In [1]: import numpy as np

In [2]: import numpy.linalg as la

In [3]: np.set_printoptions(precision=2, suppress=True, linewidth=100)

In [4]: feats = np.array([[3, 3, 4],
   ...:     [4, -2, 1],
   ...:     [2, 0, -1],
   ...:     [-2, 1, -4],
   ...:     [-2, -3, -8],
   ...:     [-5, 1, -3],
   ...:     [-8, 3, -2],
   ...:     [-5, 8, -7],
   ...:     [-4, 13, -3],
   ...:     [-2, 8, -7],
   ...:     [0, 12, -3],
   ...:     [5, 14, 2],
   ...:     [10, 17, 0],
   ...:     [5, 14, 1],
   ...:     [1, 13, 4],
   ...:     [6, 14, -1]])

In [5]: A2 = feats / la.norm(feats, axis=1, keepdims=True)

In [6]: G = A2 @ A2.T

In [7]: la.norm(A2, axis=1)
Out[7]: array([1., 1., 1., 1., 1., 1., 1., 1., 1., 1., 1., 1., 1., 1., 1., 1.])

In [8]: np.round(np.degrees(np.arccos(np.clip(G[2, 10], -1, 1))), 2)
Out[8]: np.float64(83.77)

In [9]: hat = feats @ la.solve(feats.T @ feats, feats.T)

In [10]: np.round(la.eigvalsh(hat), 2) + 0
Out[10]: array([0., 0., 0., 0., 0., 0., 0., 0., 0., 0., 0., 0., 0., 1., 1., 1.])

In [11]: np.round(hat @ feats[:, 2], 2) + 0
Out[11]: array([ 4.,  1., -1., -4., -8., -3., -2., -7., -3., -7., -3.,  2.,  0.,  1.,  4., -1.])

In [12]: np.trace(hat)
Out[12]: np.float64(3.0)

In [13]: la.matrix_rank(np.eye(16) - hat)
Out[13]: np.int64(13)

In [14]: A2 = np.c_[feats[:, :2] @ np.array([[-3, -3], [2, 1]]), np.array([-2, 2, 2, 1, -1, 1, 0, -2, 0, -2, 0, -1, 2, 2, 1, -2])]

In [15]: A2
Out[15]: 
array([[ -3,  -6,  -2],
       [-16, -14,   2],
       [ -6,  -6,   2],
       [  8,   7,   1],
       [  0,   3,  -1],
       [ 17,  16,   1],
       [ 30,  27,   0],
       [ 31,  23,  -2],
       [ 38,  25,   0],
       [ 22,  14,  -2],
       [ 24,  12,   0],
       [ 13,  -1,  -1],
       [  4, -13,   2],
       [ 13,  -1,   2],
       [ 23,  10,   1],
       [ 10,  -4,  -2]])

In [16]: la.matrix_rank(A2)
Out[16]: np.int64(3)

In [17]: la.norm(la.qr(feats)[0].T @ A2, axis=0) ** 2 / ((A2 ** 2).sum(axis=0) + 1e-12)
Out[17]: array([1. , 1. , 0.1])

In [18]: U, sv = la.svd(feats)
ValueError: too many values to unpack (expected 2)


In [19]: U, sv, Vh = la.svd(feats, full_matrices=False)

In [20]: np.cumsum(sv ** 2) / np.sum(sv ** 2)
Out[20]: array([0.74, 0.95, 1.  ])

In [21]: np.abs(U[:, 0]).round(6).argmax()
Out[21]: np.int64(12)

In [22]: np.round(Vh @ Vh.T, 2) + 0
Out[22]: 
array([[1., 0., 0.],
       [0., 1., 0.],
       [0., 0., 1.]])

In [23]: np.round(U.T @ feats @ Vh.T, 2) + 0
Out[23]: 
array([[39.8 ,  0.  ,  0.  ],
       [ 0.  , 20.78,  0.  ],
       [ 0.  ,  0.  , 10.55]])

In [24]: np.round(U.T @ U, 2) + 0
Out[24]: 
array([[1., 0., 0.],
       [0., 1., 0.],
       [0., 0., 1.]])

In [25]: O, R = la.qr(feats)

In [26]: np.allclose(R.T @ R, feats.T @ feats)
Out[26]: True

In [27]: np.round(O @ R, 2) + 0
Out[27]: 
array([[ 3.,  3.,  4.],
       [ 4., -2.,  1.],
       [ 2.,  0., -1.],
       [-2.,  1., -4.],
       [-2., -3., -8.],
       [-5.,  1., -3.],
       [-8.,  3., -2.],
       [-5.,  8., -7.],
       [-4., 13., -3.],
       [-2.,  8., -7.],
       [ 0., 12., -3.],
       [ 5., 14.,  2.],
       [10., 17.,  0.],
       [ 5., 14.,  1.],
       [ 1., 13.,  4.],
       [ 6., 14., -1.]])

In [28]: np.trace(O @ O.T)
Out[28]: np.float64(3.0)

In [29]: O.shape, R.shape
Out[29]: ((16, 3), (3, 3))

In [30]: J = np.loadtxt("sample14.csv", delimiter=",")

In [31]: J
Out[31]: 
array([[ 0.,  0.,  2.],
       [ 1.,  0.,  3.],
       [-1.,  0.,  0.]])

In [32]: la.lstsq(J[:-1].T, J[-1])[2]
Out[32]: np.int32(2)

In [33]: la.inv(J)
LinAlgError: Singular matrix


In [34]: np.allclose(J[:-1].T @ la.lstsq(J[:-1].T, J[-1])[0], J[-1])
Out[34]: True

In [35]: hat = np.triu(np.array([[5, 4, 9], [6, 3, 6], [0, 3, 6]]), 1) + np.eye(3)

In [36]: A2 = hat @ J @ la.inv(hat)

In [37]: la.matrix_rank(A2)
Out[37]: np.int64(2)

In [38]: np.trace(A2), np.trace(J)
Out[38]: (np.float64(0.0), np.float64(0.0))

In [39]: np.round(np.poly(A2), 2) + 0
Out[39]: array([1., 0., 2., 0.])

In [40]: E = np.loadtxt("block17.csv", delimiter=",")

In [41]: E
Out[41]: 
array([[13., 18., 19.],
       [14., 22., 27.],
       [ 6., 10., 13.],
       [17., 24., 26.],
       [17., 26., 31.],
       [12., 14., 11.],
       [11., 12.,  8.],
       [16., 26., 33.],
       [18., 22., 19.],
       [19., 22., 17.],
       [23., 32., 34.],
       [ 8., 14., 19.],
       [ 2.,  6., 11.],
       [19., 28., 32.],
       [ 9., 18., 27.],
       [19., 24., 22.],
       [20., 28., 30.],
       [20., 28., 30.],
       [18., 28., 34.],
       [ 1.,  4.,  8.],
       [13., 14.,  9.],
       [ 9., 14., 17.]])

In [42]: # rows 16 and 17 are equal

In [43]: D = la.norm(E[:, None] - E[None], axis=-1)

In [44]: la.matrix_rank(D ** 2)
Out[44]: np.int64(4)

In [45]: D.mean(axis=1).argmax()
Out[45]: np.int64(19)

In [46]: rng = np.random.default_rng(6122)

In [47]: F = np.eye(4, dtype=int)[rng.permutation(4)]

In [48]: F
Out[48]: 
array([[0, 0, 1, 0],
       [0, 0, 0, 1],
       [1, 0, 0, 0],
       [0, 1, 0, 0]])

In [49]: # symmetric, so the eigenvalues are real

In [50]: idx = feats[:, 1] > np.median(feats[:, 1])

In [51]: f = feats[idx].mean(axis=0) - feats[~idx].mean(axis=0)

In [52]: (((feats - feats.mean(axis=0)) @ f > 0) == idx).mean()
Out[52]: np.float64(1.0)

In [53]: ((feats - feats.mean(axis=0)) @ f > 0).astype(int)
Out[53]: array([0, 0, 0, 0, 0, 0, 0, 0, 1, 0, 1, 1, 1, 1, 1, 1])

In [54]: idx.astype(int)
Out[54]: array([0, 0, 0, 0, 0, 0, 0, 0, 1, 0, 1, 1, 1, 1, 1, 1])

In [55]: np.argsort(-np.abs(f).round(6), kind="stable")
Out[55]: array([1, 0, 2])

In [56]: w, vecs = la.eigh(F)

In [57]: np.round(vecs.T @ F @ vecs, 2) + 0
Out[57]: 
array([[-1.,  0.,  0.,  0.],
       [ 0., -1.,  0.,  0.],
       [ 0.,  0.,  1.,  0.],
       [ 0.,  0.,  0.,  1.]])

In [58]: np.round(vecs.T @ vecs, 2) + 0
Out[58]: 
array([[1., 0., 0., 0.],
       [0., 1., 0., 0.],
       [0., 0., 1., 0.],
       [0., 0., 0., 1.]])

In [59]: la.svd(F, compute_uv=False)
Out[59]: array([1., 1., 1., 1.])

In [60]: (w > 1e-8).sum(), (w < -1e-8).sum()
Out[60]: (np.int64(2), np.int64(2))

In [61]: data = np.array([[1, 0], [-3, 1]])

In [62]: data
Out[62]: 
array([[ 1,  0],
       [-3,  1]])

In [63]: w, vecs = la.eig(data)

In [64]: data @ vecs[:, 0] - w[0] * vecs[:, 0]
Out[64]: array([0., 0.])

In [65]: np.sort(la.eigvals(la.inv(data)))
Out[65]: array([1., 1.])

In [66]: np.prod(w)
Out[66]: np.float64(1.0)

In [67]: np.sort(la.eigvals(data.T))
Out[67]: array([1., 1.])

In [68]: np.sort(la.eigvals(data @ data))
Out[68]: array([1., 1.])

In [69]: A2 = data + rng.integers(-2, 3, (2, 1)) @ rng.integers(-2, 3, (1, 2))

In [70]: A2
Out[70]: 
array([[ 3,  2],
       [-4,  0]])

In [71]: A2 - data
Out[71]: 
array([[ 2,  2],
       [-1, -1]])

In [72]: la.matrix_rank(A2 - data, tol=1e-8)
Out[72]: np.int64(1)

In [73]: A2 = la.invert(data)
AttributeError: module 'numpy.linalg' has no attribute 'invert'


In [74]: A2 = la.inv(data)

In [75]: la.inv(A2)
Out[75]: 
array([[ 1.,  0.],
       [-3.,  1.]])

In [76]: la.det(data) * A2
Out[76]: 
array([[ 1., -0.],
       [ 3.,  1.]])

In [77]: A2
Out[77]: 
array([[ 1., -0.],
       [ 3.,  1.]])

In [78]: np.allclose(A2, data.T)
Out[78]: False

In [79]: (np.abs(A2) > 1e-9).astype(int)
Out[79]: 
array([[1, 0],
       [1, 1]])

In [80]: data @ A2
Out[80]: 
array([[1., 0.],
       [0., 1.]])

In [81]: M = np.load("mat.npy")

In [82]: M
Out[82]: 
array([[-0.34, -0.12, -0.09, -0.93],
       [ 0.8 , -0.35,  0.39, -0.29],
       [-0.29, -0.93, -0.07,  0.23],
       [-0.4 ,  0.06,  0.91,  0.05]])

In [83]: # orthonormal columns

In [84]: np.round(M @ M.T, 2) + 0
Out[84]: 
array([[1., 0., 0., 0.],
       [0., 1., 0., 0.],
       [0., 0., 1., 0.],
       [0., 0., 0., 1.]])

In [85]: la.pinv(M)
Out[85]: 
array([[-0.34,  0.8 , -0.29, -0.4 ],
       [-0.12, -0.35, -0.93,  0.06],
       [-0.09,  0.39, -0.07,  0.91],
       [-0.93, -0.29,  0.23,  0.05]])

In [86]: A2 = M + rng.integers(-2, 3, (4, 1)) @ rng.integers(-2, 3, (1, 4))

In [87]: A2
Out[87]: 
array([[-1.34, -0.12,  1.91, -1.93],
       [-1.2 , -0.35,  4.39, -2.29],
       [-2.29, -0.93,  3.93, -1.77],
       [-2.4 ,  0.06,  4.91, -1.95]])

In [88]: np.abs(A2 - M).sum(axis=1)
Out[88]: array([4., 8., 8., 8.])

In [89]: K = np.load("test17.npy")

In [90]: K
Out[90]: 
array([[ 0.42,  0.42, -0.08,  0.25],
       [ 0.42,  0.42, -0.08,  0.25],
       [-0.08, -0.08,  0.02, -0.05],
       [ 0.25,  0.25, -0.05,  0.15]])

In [91]: # row 1 repeats row 0

In [92]: U, sv, Vh = la.svd(K)

In [93]: np.argmax(sv[:-1] / (sv[1:] + 1e-6)) + 1
Out[93]: np.int64(1)

In [94]: A2 = U[:, :1] @ np.diag(sv[:1]) @ Vh[:1]

In [95]: la.matrix_rank(K, rtol=0.05)
Out[95]: np.int64(1)

In [96]: la.matrix_rank(A2)
Out[96]: np.int64(1)

In [97]: np.round(np.abs(K - A2).max(), 2)
Out[97]: np.float64(0.0)

In [98]: X = np.loadtxt("arr.csv", delimiter=",")

In [99]: X
Out[99]: 
array([[-4., -4., -4.],
       [-8., -8., -8.],
       [ 6.,  6.,  6.],
       [ 2.,  2.,  2.]])

In [100]: # null space of dimension 2

In [101]: la.matrix_rank(X, rtol=0.1)
Out[101]: np.int64(1)

In [102]: la.cond(X) > 100
Out[102]: np.True_

In [103]: round(float(la.norm(X, 2) / la.norm(X)), 2)
Out[103]: 1.0

In [104]: U, sv, Vh = la.svd(X)

In [105]: vecs = Vh[:(sv > 1e-8).sum()]

In [106]: x0 = X[2] + 4 * X[3] + rng.integers(2) * np.eye(3)[2]

In [107]: x0
Out[107]: array([14., 14., 15.])

In [108]: vecs.T @ vecs
Out[108]: 
array([[0.33, 0.33, 0.33],
       [0.33, 0.33, 0.33],
       [0.33, 0.33, 0.33]])

In [109]: la.matrix_rank(np.vstack([X, x0]))
Out[109]: np.int64(2)

In [110]: X @ la.pinv(X) @ X
Out[110]: 
array([[-4., -4., -4.],
       [-8., -8., -8.],
       [ 6.,  6.,  6.],
       [ 2.,  2.,  2.]])

In [111]: np.unique(X.round(6), axis=0).shape
Out[111]: (4, 3)

In [112]: np.round(np.trace(la.pinv(X) @ X), 2)
Out[112]: np.float64(1.0)
